>>> import numpy as np
>>> np.set_printoptions(precision=1, suppress=True, linewidth=140)
>>> F = np.load("sample13.npy")
>>> F
array([[3, 0],
       [1, 1]])
>>> B = np.array([[-2, -1, 0], [-1, 1, 1]])
>>> Z = np.kron(B, F)
>>> Z
array([[-6,  0, -3,  0,  0,  0],
       [-2, -2, -1, -1,  0,  0],
       [-3,  0,  3,  0,  3,  0],
       [-1, -1,  1,  1,  1,  1]])
>>> Z.shape
(4, 6)
>>> x = np.array([2, -5])
>>> target = F @ x
>>> target
array([ 6, -3])
>>> np.linalg.solve(F, -1 * target)
array([-2.,  5.])
>>> np.linalg.solve(F, target)
array([ 2., -5.])
>>> np.linalg.solve(F, target + F[:, 1])
array([ 2., -4.])
>>> np.linalg.solve(F.T, F[0])
array([1., 0.])
>>> np.round(np.linalg.solve(F, F[:, 0]), 1) + 0
array([1., 0.])
>>> mat = np.array([[-8, 20, -20], [-6, 15, -15], [-8, 20, -20]])
>>> B = mat / np.linalg.norm(mat, axis=1, keepdims=True)
>>> cov = B @ B.T
>>> cov
array([[1., 1., 1.],
       [1., 1., 1.],
       [1., 1., 1.]])
>>> (cov - 2 * np.eye(3)).round(6).argmax(axis=1)
array([1, 0, 0])
>>> np.argwhere(np.triu(np.abs(cov) > 0.95, 1))
array([[0, 1],
       [0, 2],
       [1, 2]])
>>> np.linalg.norm(B, axis=1)
array([1., 1., 1.])
>>> (np.abs(cov) > 0.9).astype(int)
array([[1, 1, 1],
       [1, 1, 1],
       [1, 1, 1]])
>>> cov[0]
array([1., 1., 1.])
>>> arr = np.array([[5, 5, -5], [0, -4, 2], [0, 0, 0]])
>>> arr
array([[ 5,  5, -5],
       [ 0, -4,  2],
       [ 0,  0,  0]])
>>> np.round(np.linalg.norm(arr, 2) / np.linalg.norm(arr), 1)
np.float64(1.0)
>>> np.argsort(-np.linalg.norm(arr, axis=0).round(6), kind="stable")[:3]
array([1, 2, 0])
>>> left, sigma, VT = np.linalg.svd(arr)
>>> vecs = VT[:(sigma > 1e-8).sum()]
>>> rng = np.random.default_rng(930)
>>> x = arr[2] + 4 * arr[0] + rng.integers(2) * np.eye(3)[0]
>>> x
array([ 20.,  20., -20.])
>>> np.diag(vecs.T @ vecs)
array([0.8, 0.8, 0.3])
>>> vecs.T @ vecs
array([[ 0.8, -0.2, -0.3],
       [-0.2,  0.8, -0.3],
       [-0.3, -0.3,  0.3]])
>>> np.allclose(vecs.T @ vecs @ x, x)
True
>>> round(np.linalg.norm(x - vecs.T @ vecs @ x), 1)
np.float64(0.0)
